>>> import numpy as np
>>> np.set_printoptions(suppress=True, linewidth=140)
>>> def rnd(a):
...     return np.round(a, 2) + 0
... 
>>> J = np.load("test8.npy")
>>> print(J)
[[ 3  2  2  3  0  2  2 -3  2  3]
 [ 1  3 -1  1  2  3 -2 -1  3 -3]
 [ 2  0 -1  0 -3 -1  1 -2  2  3]
 [ 0  1 -3  1 -1  0 -3  2 -1 -2]
 [-3 -2  0  3  1  2  1 -1 -2 -3]]
>>> x = np.array([5, 5, 3, 0, 1, 0, 1, 5, 5, 5])
>>> h = np.maximum(J @ x, 0)
>>> print(np.flatnonzero(h > 1e-9))
[0 1 2]
>>> print(J * (h > 1e-9)[:, None])
[[ 3  2  2  3  0  2  2 -3  2  3]
 [ 1  3 -1  1  2  3 -2 -1  3 -3]
 [ 2  0 -1  0 -3 -1  1 -2  2  3]
 [ 0  0  0  0  0  0  0  0  0  0]
 [ 0  0  0  0  0  0  0  0  0  0]]
>>> print(J.T @ h)
[ 181  122   54  141  -36  102   82 -181  162  153]
>>> Uu, s, Vh = np.linalg.svd(J, full_matrices=False)
>>> print(np.allclose(Uu * s @ Vh, J))
True
>>> print(rnd(np.cumsum(s ** 2) / np.sum(s ** 2)))
[0.42 0.7  0.9  0.97 1.  ]
>>> print(rnd(Vh @ Vh.T))
[[1. 0. 0. 0. 0.]
 [0. 1. 0. 0. 0.]
 [0. 0. 1. 0. 0.]
 [0. 0. 0. 1. 0.]
 [0. 0. 0. 0. 1.]]
>>> print((s > 1e-8).sum())
5
>>> print(rnd(np.sqrt((s ** 2).sum())), rnd(np.linalg.norm(J)))
14.46 14.46
>>> print(rnd(s))
[9.35 7.67 6.42 3.93 2.45]
>>> print(rnd(Uu.T @ J @ Vh.T))
[[9.35 0.   0.   0.   0.  ]
 [0.   7.67 0.   0.   0.  ]
 [0.   0.   6.42 0.   0.  ]
 [0.   0.   0.   3.93 0.  ]
 [0.   0.   0.   0.   2.45]]
>>> other = J[0, 0] * J[1:] - np.outer(J[1:, 0], J[0])
>>> print(other)
[[  0   7  -5   0   6   7  -8   0   7 -12]
 [  0  -4  -7  -6  -9  -7  -1   0   2   3]
 [  0   3  -9   3  -3   0  -9   6  -3  -6]
 [  0   0   6  18   3  12   9 -12   0   0]]
>>> print(rnd(J[:, 0] / J[0, 0]))
[ 1.    0.33  0.67  0.   -1.  ]
>>> W0 = np.load("a.npy")
>>> print(W0)
[[-5  1  0  1 -3  4 -5 -2  3 -2  4]
 [-1 -2  4  5  5  3  5 -4 -3  4 -4]
 [-5 -5  5 -4 -4 -2 -4 -4 -1 -4 -2]
 [-1  5 -2 -5  2  0  3  1  0  5  0]
 [-4 -2 -5  1 -3  5  3  4  1 -1  4]
 [ 2  2  0  2  0  3 -1 -1 -5 -4  1]
 [-5 -4 -4  3  5  2  4  3 -4  3  0]
 [-4 -2  1 -3 -5 -4 -2  3 -1  3 -2]
 [-1  5 -1  1  2 -2  4  3 -3  1  1]
 [-3 -2  0  3  5  0 -1  0  1 -4  1]
 [ 5  4  0 -5  3 -4  5  1 -3 -2  3]]
>>> x = np.array([9, 9, 0, 5, 6, 0, 1, 5, 6, 2, 5])
>>> h = np.maximum(W0 @ x, 0)
>>> print(np.flatnonzero(h > 1e-9))
[ 3  5  8  9 10]
>>> print(h)
[ 0  0  0 41  0  7  0  0 61  2 77]
>>> print(np.maximum(W0 @ (3 * x), 0))
[  0   0   0 123   0  21   0   0 183   6 231]
>>> rng = np.random.default_rng(75468)
>>> other = W0 + rng.integers(-2, 3, (11, 10)) @ rng.integers(-2, 3, (10, 11))
>>> print(other)
[[ -3   8  -2   4   6   7 -13  -6  -3  -6   9]
 [  3  -9  -1  -3  -2  -2  13  -4  -1  17 -13]
 [ -9  -1   2  -6   1  -1 -11  -5 -11  -1  10]
 [  4   2   3   2   5   3   4   8   1   2  -4]
 [  2  -9 -14   1   0   8   8  18  -9  -2   4]
 [  7  -2  -3  -7  -3   1  11  -6   0  -4  -1]
 [ -6  -3  -6   0  -1  20   7   5  -5  -4  -1]
 [  3   2   6   0   7 -11  -7  -2   0   1   2]
 [  2   4  11   7   2  -1   5  -1   3   3   2]
 [-14   4  -8   7  13   3 -13   5   3  -2  -5]
 [ -7   1  -5 -13  -6  -4  18 -10  11   5   0]]
>>> print(np.linalg.matrix_rank(other - W0, tol=1e-8))
10
>>> print(np.abs(other - W0).sum(axis=1))
[53 68 52 42 58 50 45 55 37 67 85]
>>> print(other - W0)
[[  2   7  -2   3   9   3  -8  -4  -6  -4   5]
 [  4  -7  -5  -8  -7  -5   8   0   2  13  -9]
 [ -4   4  -3  -2   5   1  -7  -1 -10   3  12]
 [  5  -3   5   7   3   3   1   7   1  -3  -4]
 [  6  -7  -9   0   3   3   5  14 -10  -1   0]
 [  5  -4  -3  -9  -3  -2  12  -5   5   0  -2]
 [ -1   1  -2  -3  -6  18   3   2  -1  -7  -1]
 [  7   4   5   3  12  -7  -5  -5   1  -2   4]
 [  3  -1  12   6   0   1   1  -4   6   2   1]
 [-11   6  -8   4   8   3 -12   5   2   2  -6]
 [-12  -3  -5  -8  -9   0  13 -11  14   7  -3]]
>>> data = np.loadtxt("block13.csv", delimiter=",")
>>> print(data)
[[-2. -3.  0.  0.  2. -2. -3. -2.  1.  2.  2.  1.  1. -2.]
 [ 0.  2.  0.  1.  3.  2.  2. -2.  1. -2.  3. -3.  0.  1.]
 [ 0.  0. -1. -3.  2.  0.  3.  2. -2. -2.  1. -3.  3.  1.]
 [ 0.  0.  0. -1. -2. -1.  1.  2. -1.  2.  1. -2.  0.  1.]
 [ 0.  0.  0.  0.  3.  1. -2. -1. -3. -1.  2. -2. -2. -1.]
 [ 0.  0.  0.  0.  0.  2.  3.  3.  0.  2.  2.  3. -3.  2.]
 [ 0.  0.  0.  0.  0.  0.  0. -1.  1.  2. -2.  2.  1.  2.]
 [ 0.  0.  0.  0.  0.  0.  0.  3.  0. -1.  0. -1.  1.  3.]
 [ 0.  0.  0.  0.  0.  0.  0.  0.  2.  2.  3.  1.  3.  1.]
 [ 0.  0.  0.  0.  0.  0.  0.  0.  0. -3.  0. -1. -2. -3.]
 [ 0.  0.  0.  0.  0.  0.  0.  0.  0.  0.  3.  2.  3.  3.]
 [ 0.  0.  0.  0.  0.  0.  0.  0.  0.  0.  0. -2.  1. -2.]
 [ 0.  0.  0.  0.  0.  0.  0.  0.  0.  0.  0.  0. -1.  0.]
 [ 0.  0.  0.  0.  0.  0.  0.  0.  0.  0.  0.  0.  0.  1.]]
>>> Uu, s, Vh = np.linalg.svd(data)
>>> vecs = Vh[:(s > 1e-8).sum()]
>>> x = data[13] + 2 * data[2] + rng.integers(2) * np.eye(14)[13]
>>> print(x)
[ 0.  0. -2. -6.  4.  0.  6.  4. -4. -4.  2. -6.  6.  3.]
>>> print(np.allclose(vecs.T @ vecs @ x, x))
True
>>> x = np.array([2, -3, 5, -6, 2, 4, 4, -8, 4, 7, 1, -2, -2, 9])
>>> print(np.einsum("ij,j->i", data, x))
[  3.  34.   1.  10.  -8.  30.  36.  -4.  26. -42.  20. -16.   2.   9.]
>>> print((data @ x).argmax())
6
>>> print(data @ (2 * x))
[  6.  68.   2.  20. -16.  60.  72.  -8.  52. -84.  40. -32.   4.  18.]
>>> print(data @ np.eye(14)[2])
[ 0.  0. -1.  0.  0.  0.  0.  0.  0.  0.  0.  0.  0.  0.]
>>> mat = np.array([[3, 4, 3, 0, 8],
...     [3, -1, -1, 2, 7],
...     [-4, -6, 6, 1, 4],
...     [6, 1, 0, 5, -7],
...     [4, 4, -5, -6, -4],
...     [7, 7, -8, 5, -9],
...     [-5, 9, -2, -1, 0],
...     [3, -5, 3, -5, -3],
...     [7, -1, -1, 8, -5],
...     [0, -8, -8, 2, -7],
...     [-7, -4, 2, -5, 6],
...     [-7, 0, -1, 7, 8]]) * (rng.random((12, 5)) < 0.3)
>>> print(mat)
[[ 3  0  0  0  0]
 [ 0 -1 -1  0  7]
 [ 0 -6  0  1  0]
 [ 0  0  0  0 -7]
 [ 0  0  0 -6  0]
 [ 0  0  0  0  0]
 [ 0  0  0  0  0]
 [ 0  0  0  0  0]
 [ 0  0  0  0  0]
 [ 0  0  0  0  0]
 [ 0  0  0  0  0]
 [-7  0 -1  7  0]]
>>> W = np.array([[-3, 2, 3, -3],
...     [3, 2, 3, 0],
...     [-1, 2, 1, 0],
...     [-3, -2, 2, 3],
...     [-2, -3, 2, 1]])
>>> beta = np.array([-1, 3, -2, -3])
>>> hid = np.maximum(mat @ W + beta, 0)
>>> print(rnd((hid > 0).mean(axis=0)))
[0.17 0.75 0.17 0.17]
>>> print(np.linalg.matrix_rank(hid))
4
>>> print((hid > 0).astype(int))
[[0 1 1 0]
 [0 0 1 1]
 [0 0 0 0]
 [1 1 0 0]
 [1 1 0 0]
 [0 1 0 0]
 [0 1 0 0]
 [0 1 0 0]
 [0 1 0 0]
 [0 1 0 0]
 [0 1 0 0]
 [0 0 0 1]]
>>> C = np.array([[3, 2, 3], [0, 2, 2], [1, 0, 2], [3, 2, 0]])
>>> print(hid @ C)
[[  7  18  32]
 [ 20   8  16]
 [  0   0   0]
 [ 39  74  87]
 [ 51  64  81]
 [  0   6   6]
 [  0   6   6]
 [  0   6   6]
 [  0   6   6]
 [  0   6   6]
 [  0   6   6]
 [117  78   0]]
>>> print(W @ C)
[[-15  -8   1]
 [ 12  10  19]
 [ -2   2   3]
 [  2  -4  -9]
 [ -1  -8  -8]]
>>> print((hid @ C).round(6).argmax(axis=1))
[2 0 0 2 2 1 1 1 1 1 1 0]
>>> dist = np.linalg.norm(mat[:, None] - mat[None], axis=-1)
>>> print(rnd(dist[0]))
[ 0.    7.75  6.78  7.62  6.71  3.    3.    3.    3.    3.    3.   12.25]
>>> m1 = np.load("x.npy")
>>> print(m1)
[[-0.8 -0.2 -2.4 -0.7  0.  -1.7  2.1  0.4 -1.7]
 [ 0.4 -0.5 -0.1  1.  -0.4  0.8  0.4  0.2  0.3]
 [-0.9 -0.7 -1.5 -0.3  0.5  0.3  1.5 -0.3  2. ]
 [-0.3 -0.4 -0.6 -1.   0.3 -0.5 -2.4  0.8  0. ]
 [-0.8 -1.   1.2  0.7 -1.2  0.2  0.8 -0.2  1.1]
 [ 1.2  0.2  0.4  1.5 -0.4  0.1 -2.4  1.  -0.5]
 [ 0.7  0.1  0.7  1.1 -0.3  1.3 -0.1  0.2 -0.4]
 [-0.2 -0.1 -0.8 -0.6  0.  -1.9 -0.4 -1.1 -0.6]]
>>> t3 = np.stack([m1, 4 * m1, m1[::-1]])
>>> print(rnd(np.linalg.norm(t3, axis=(1, 2))))
[ 8.19 32.75  8.19]
>>> print(np.linalg.matrix_rank(t3))
[8 8 8]
>>> z = mat[:, 4] > np.median(mat[:, 4])
>>> r0 = mat[z].mean(axis=0) - mat[~z].mean(axis=0)
>>> print(rnd(r0))
[ 0.36 -0.45 -0.91 -0.18  7.64]
>>> print(z.astype(int))
[0 1 0 0 0 0 0 0 0 0 0 0]
>>> print((((mat - mat.mean(axis=0)) @ r0 > 0) == z).mean())
0.75
>>> print(np.argsort(-np.abs(r0).round(6), kind="stable"))
[4 2 1 0 3]
>>> print(((mat - mat.mean(axis=0)) @ r0 > 0).astype(int))
[1 1 1 0 1 0 0 0 0 0 0 0]
>>> other = np.array([[-2, -2, -2],
...     [-3, 0, -3],
...     [2, 0, -2],
...     [3, -1, -3],
...     [-2, -1, 1],
...     [-3, 0, -2],
...     [3, 3, -3],
...     [1, 1, -1],
...     [-3, -3, 2]])
>>> print(rnd(np.einsum("ik,kj->ji", m1, other)))
[[ 12.2   2.4  -3.7  -7.9   9.8  -1.9   0.8   2.5]
 [ 14.1  -0.9  -0.2  -5.1   1.   -8.2  -1.1   0.5]
 [  2.4  -4.9   7.5  13.7  -1.5  -3.7 -10.    9. ]]
>>> print(rnd(other.T @ m1.T))
[[ 12.2   2.4  -3.7  -7.9   9.8  -1.9   0.8   2.5]
 [ 14.1  -0.9  -0.2  -5.1   1.   -8.2  -1.1   0.5]
 [  2.4  -4.9   7.5  13.7  -1.5  -3.7 -10.    9. ]]
>>> print(np.vstack([m1, other.T]).shape)
(11, 9)
>>> print(np.linalg.matrix_rank(np.vstack([m1, other.T])))
9
>>> W = np.array([[3, 0, 0],
...     [2, 0, 0],
...     [1, 0, 1],
...     [0, 3, 1],
...     [2, 1, 0],
...     [2, 2, 1],
...     [1, 3, 3],
...     [2, 0, 1],
...     [3, 3, 2]])
>>> beta = np.array([-1, 2, -2])
>>> hid = np.maximum(m1 @ W + beta, 0)
>>> print((hid > 0).astype(int))
[[0 0 0]
 [1 1 1]
 [1 1 1]
 [0 0 0]
 [0 1 1]
 [1 0 0]
 [1 1 1]
 [0 0 0]]
>>> print((hid > 0).mean(axis=0))
[0.5 0.5 0.5]
>>> print(np.linalg.matrix_rank(hid))
3
>>> C = np.array([[3, -3], [0, 3], [-2, 2]])
>>> print((hid @ C).round(6).argmax(axis=1))
[0 1 1 0 1 0 1 0]
>>> print(W @ C)
[[ 9 -9]
 [ 6 -6]
 [ 1 -1]
 [-2 11]
 [ 6 -3]
 [ 4  2]
 [-3 12]
 [ 4 -4]
 [ 5  4]]
>>> print(rnd(hid @ C))
[[ 0.   0. ]
 [ 1.4 23.5]
 [-3.7 41.8]
 [ 0.   0. ]
 [-9.  36. ]
 [ 2.7 -2.7]
 [ 8.9  9.4]
 [ 0.   0. ]]
>>> Uu, s, Vh = np.linalg.svd(m1, full_matrices=False)
>>> print(rnd(np.sqrt((s ** 2).sum())), rnd(np.linalg.norm(m1)))
8.19 8.19
>>> print(Uu.shape, s.shape, Vh.shape)
(8, 8) (8,) (8, 9)
>>> E = -3 * np.eye(10) + np.eye(10, k=1)
>>> print(E)
[[-3.  1.  0.  0.  0.  0.  0.  0.  0.  0.]
 [ 0. -3.  1.  0.  0.  0.  0.  0.  0.  0.]
 [ 0.  0. -3.  1.  0.  0.  0.  0.  0.  0.]
 [ 0.  0.  0. -3.  1.  0.  0.  0.  0.  0.]
 [ 0.  0.  0.  0. -3.  1.  0.  0.  0.  0.]
 [ 0.  0.  0.  0.  0. -3.  1.  0.  0.  0.]
 [ 0.  0.  0.  0.  0.  0. -3.  1.  0.  0.]
 [ 0.  0.  0.  0.  0.  0.  0. -3.  1.  0.]
 [ 0.  0.  0.  0.  0.  0.  0.  0. -3.  1.]
 [ 0.  0.  0.  0.  0.  0.  0.  0.  0. -3.]]
>>> print(E.ravel(order="F"))
[-3.  0.  0.  0.  0.  0.  0.  0.  0.  0.  1. -3.  0.  0.  0.  0.  0.  0.  0.  0.  0.  1. -3.  0.  0.  0.  0.  0.  0.  0.  0.  0.  1. -3.
  0.  0.  0.  0.  0.  0.  0.  0.  0.  1. -3.  0.  0.  0.  0.  0.  0.  0.  0.  0.  1. -3.  0.  0.  0.  0.  0.  0.  0.  0.  0.  1. -3.  0.
  0.  0.  0.  0.  0.  0.  0.  0.  1. -3.  0.  0.  0.  0.  0.  0.  0.  0.  0.  1. -3.  0.  0.  0.  0.  0.  0.  0.  0.  0.  1. -3.]
>>> print(E.reshape(2, -1))
[[-3.  1.  0.  0.  0.  0.  0.  0.  0.  0.  0. -3.  1.  0.  0.  0.  0.  0.  0.  0.  0.  0. -3.  1.  0.  0.  0.  0.  0.  0.  0.  0.  0. -3.
   1.  0.  0.  0.  0.  0.  0.  0.  0.  0. -3.  1.  0.  0.  0.  0.]
 [ 0.  0.  0.  0.  0. -3.  1.  0.  0.  0.  0.  0.  0.  0.  0.  0. -3.  1.  0.  0.  0.  0.  0.  0.  0.  0.  0. -3.  1.  0.  0.  0.  0.  0.
   0.  0.  0.  0. -3.  1.  0.  0.  0.  0.  0.  0.  0.  0.  0. -3.]]
>>> print(E.reshape(-1, 2))
[[-3.  1.]
 [ 0.  0.]
 [ 0.  0.]
 [ 0.  0.]
 [ 0.  0.]
 [ 0. -3.]
 [ 1.  0.]
 [ 0.  0.]
 [ 0.  0.]
 [ 0.  0.]
 [ 0.  0.]
 [-3.  1.]
 [ 0.  0.]
 [ 0.  0.]
 [ 0.  0.]
 [ 0.  0.]
 [ 0. -3.]
 [ 1.  0.]
 [ 0.  0.]
 [ 0.  0.]
 [ 0.  0.]
 [ 0.  0.]
 [-3.  1.]
 [ 0.  0.]
 [ 0.  0.]
 [ 0.  0.]
 [ 0.  0.]
 [ 0. -3.]
 [ 1.  0.]
 [ 0.  0.]
 [ 0.  0.]
 [ 0.  0.]
 [ 0.  0.]
 [-3.  1.]
 [ 0.  0.]
 [ 0.  0.]
 [ 0.  0.]
 [ 0.  0.]
 [ 0. -3.]
 [ 1.  0.]
 [ 0.  0.]
 [ 0.  0.]
 [ 0.  0.]
 [ 0.  0.]
 [-3.  1.]
 [ 0.  0.]
 [ 0.  0.]
 [ 0.  0.]
 [ 0.  0.]
 [ 0. -3.]]
>>> t3 = E.reshape(10, 2, -1)
>>> print(t3.sum(axis=1))
[[-3.  1.  0.  0.  0.]
 [ 0. -3.  1.  0.  0.]
 [ 0.  0. -3.  1.  0.]
 [ 0.  0.  0. -3.  1.]
 [ 1.  0.  0.  0. -3.]
 [-3.  1.  0.  0.  0.]
 [ 0. -3.  1.  0.  0.]
 [ 0.  0. -3.  1.  0.]
 [ 0.  0.  0. -3.  1.]
 [ 0.  0.  0.  0. -3.]]
>>> print(t3[:, 0])
[[-3.  1.  0.  0.  0.]
 [ 0. -3.  1.  0.  0.]
 [ 0.  0. -3.  1.  0.]
 [ 0.  0.  0. -3.  1.]
 [ 0.  0.  0.  0. -3.]
 [ 0.  0.  0.  0.  0.]
 [ 0.  0.  0.  0.  0.]
 [ 0.  0.  0.  0.  0.]
 [ 0.  0.  0.  0.  0.]
 [ 0.  0.  0.  0.  0.]]
>>> print(np.swapaxes(t3, 1, 2)[2])
[[ 0.  0.]
 [ 0.  0.]
 [-3.  0.]
 [ 1.  0.]
 [ 0.  0.]]
>>> print(np.allclose(E, E.T))
False
>>> print(rnd(np.abs(np.linalg.eigvals(E)).max()))
3.0
>>> print(rnd(np.sort(np.abs(np.linalg.eigvals(E)))))
[3. 3. 3. 3. 3. 3. 3. 3. 3. 3.]
>>> print(np.trace(E))
-30.0
>>> other = E + rng.integers(-2, 3, (10, 7)) @ rng.integers(-2, 3, (7, 10))
>>> print(other)
[[ -6.  -4.  -2. -15.   0.  -5.  -1.   5.   3.   3.]
 [ -2.   0.   5.  -1.  -2.  -9.  -9.   3. -10.  -4.]
 [  2.  14.   2.  -3.   9.  -4. -12.   9. -12.  -5.]
 [  1.  -4.  -2.   2.   1.   5.   5.  -4.  -5.  -3.]
 [  7.  16.   6.   4.   2.  -3.  -7.   9.   0.  -1.]
 [  3.  -1.   3.   8.  -2.  -5.  10.   3.   2.  -2.]
 [  6.   4.  -2.   9.   2.   7.   1.  -2.  10.   2.]
 [ -7.   4.   7.   2.   5.  -2.   6.   2.   8.   0.]
 [ -6.  -7.  -2. -18.  -3.   0.  -2.   1.  -8.   7.]
 [  3. -11.  -8.   0.  -1.   3.   5.  -5.  -2.  -7.]]
>>> print(other - E)
[[ -3.  -5.  -2. -15.   0.  -5.  -1.   5.   3.   3.]
 [ -2.   3.   4.  -1.  -2.  -9.  -9.   3. -10.  -4.]
 [  2.  14.   5.  -4.   9.  -4. -12.   9. -12.  -5.]
 [  1.  -4.  -2.   5.   0.   5.   5.  -4.  -5.  -3.]
 [  7.  16.   6.   4.   5.  -4.  -7.   9.   0.  -1.]
 [  3.  -1.   3.   8.  -2.  -2.   9.   3.   2.  -2.]
 [  6.   4.  -2.   9.   2.   7.   4.  -3.  10.   2.]
 [ -7.   4.   7.   2.   5.  -2.   6.   5.   7.   0.]
 [ -6.  -7.  -2. -18.  -3.   0.  -2.   1.  -5.   6.]
 [  3. -11.  -8.   0.  -1.   3.   5.  -5.  -2.  -4.]]
>>> print(rnd(np.linalg.svd(other - E, compute_uv=False)))
[39.03 34.11 21.01 14.85 10.17  9.71  6.39  0.    0.    0.  ]
>>> print(np.abs(other - E).sum(axis=1))
[42. 47. 76. 34. 59. 35. 49. 45. 50. 42.]
